In [1]: import numpy as np

In [2]: np.set_printoptions(precision=2, suppress=True, linewidth=120)

In [3]: feats = np.load("run6.npy")

In [4]: feats
Out[4]: 
array([[ 144,  108,  -80,   48,  -16,   68,   40,   96,  -20,   -4,  -16,  -28],
       [ 108,   83,  -62,   47,    2,   46,   27,   65,  -26,   -9,  -28,  -10],
       [ -80,  -62,  133,  -33,   37,  -61,  -92,  -14,  -56,    0,   78,   -5],
       [  48,   47,  -33,  126,   27,  -14,   13,   10,  -68,  -49,  -51,  -37],
       [ -16,    2,   37,   27,  165,  -49,  -80,  -58, -116,  -32, -122,  159],
       [  68,   46,  -61,  -14,  -49,   55,   47,   50,   43,   18,    9,  -24],
       [  40,   27,  -92,   13,  -80,   47,   85,   16,   78,    9,   -9,  -52],
       [  96,   65,  -14,   10,  -58,   50,   16,  105,   -3,   11,   77,  -87],
       [ -20,  -26,  -56,  -68, -116,   43,   78,   -3,  134,   40,   45,  -54],
       [  -4,   -9,    0,  -49,  -32,   18,    9,   11,   40,   23,   32,   -6],
       [ -16,  -28,   78,  -51, -122,    9,   -9,   77,   45,   32,  194, -161],
       [ -28,  -10,   -5,  -37,  159,  -24,  -52,  -87,  -54,   -6, -161,  223]])

In [5]: evals, evecs = np.linalg.eigh(feats)

In [6]: x0 = np.array([5, 6, 4, 2, 1, 9, 8, 8, 4, 3, 0, 9])

In [7]: x0 @ feats @ x0
Out[7]: np.int64(54490)

In [8]: np.round(x0 @ feats @ x0 / (x0 @ x0), 2), np.round(evals[0], 2), round(float(evals[-1]), 2)
Out[8]: (np.float64(137.25), np.float64(-0.0), 609.77)

In [9]: print((np.sign(evecs[:, -1].round(6)) == np.sign(evecs[0, -1].round(6))).astype(int))
[1 1 0 0 0 1 1 1 1 1 1 0]

In [10]: x0 = np.array([0, 0, 1, 2, 0, 1, 2, 1, 2, 2, 2, 1])

In [11]: a = np.maximum(feats @ x0, 0)

In [12]: feats * (a > 1e-9)[:, None]
Out[12]: 
array([[ 144,  108,  -80,   48,  -16,   68,   40,   96,  -20,   -4,  -16,  -28],
       [ 108,   83,  -62,   47,    2,   46,   27,   65,  -26,   -9,  -28,  -10],
       [   0,    0,    0,    0,    0,    0,    0,    0,    0,    0,    0,    0],
       [   0,    0,    0,    0,    0,    0,    0,    0,    0,    0,    0,    0],
       [   0,    0,    0,    0,    0,    0,    0,    0,    0,    0,    0,    0],
       [  68,   46,  -61,  -14,  -49,   55,   47,   50,   43,   18,    9,  -24],
       [  40,   27,  -92,   13,  -80,   47,   85,   16,   78,    9,   -9,  -52],
       [  96,   65,  -14,   10,  -58,   50,   16,  105,   -3,   11,   77,  -87],
       [ -20,  -26,  -56,  -68, -116,   43,   78,   -3,  134,   40,   45,  -54],
       [  -4,   -9,    0,  -49,  -32,   18,    9,   11,   40,   23,   32,   -6],
       [ -16,  -28,   78,  -51, -122,    9,   -9,   77,   45,   32,  194, -161],
       [   0,    0,    0,    0,    0,    0,    0,    0,    0,    0,    0,    0]])

In [13]: np.maximum(feats @ (3 * x0), 0)
Out[13]: array([ 456,  183,    0,    0,    0,  678,  813,  828, 1164,  399, 1275,    0])

In [14]: np.flatnonzero(a > 1e-9)
Out[14]: array([ 0,  1,  5,  6,  7,  8,  9, 10])

In [15]: X = np.array([[1, -1, 1, -1, -1, 1, -1, 1],
    ...:     [1, 1, -1, -1, -1, -1, 1, 1],
    ...:     [1, -1, -1, 1, -1, 1, 1, -1],
    ...:     [1, 1, 1, 1, -1, -1, -1, -1],
    ...:     [1, -1, 1, -1, 1, -1, 1, -1],
    ...:     [1, -1, -1, 1, 1, -1, -1, 1],
    ...:     [1, 1, 1, 1, 1, 1, 1, 1]])

In [16]: gram = X.T @ X

In [17]: np.linalg.svd(X, compute_uv=False) ** 2
Out[17]: array([8., 8., 8., 8., 8., 8., 8.])

In [18]: gram
Out[18]: 
array([[ 7, -1,  1,  1, -1, -1,  1,  1],
       [-1,  7,  1,  1, -1, -1,  1,  1],
       [ 1,  1,  7, -1,  1,  1, -1, -1],
       [ 1,  1, -1,  7,  1,  1, -1, -1],
       [-1, -1,  1,  1,  7, -1,  1,  1],
       [-1, -1,  1,  1, -1,  7,  1,  1],
       [ 1,  1, -1, -1,  1,  1,  7, -1],
       [ 1,  1, -1, -1,  1,  1, -1,  7]])

In [19]: np.round(np.linalg.eigvalsh(gram)[::-1], 2) + 0
Out[19]: array([8., 8., 8., 8., 8., 8., 8., 0.])

In [20]: (X @ X.T).shape
Out[20]: (7, 7)

In [21]: np.allclose(gram, gram.T)
Out[21]: True

In [22]: np.trace(gram), (X ** 2).sum()
Out[22]: (np.int64(56), np.int64(56))
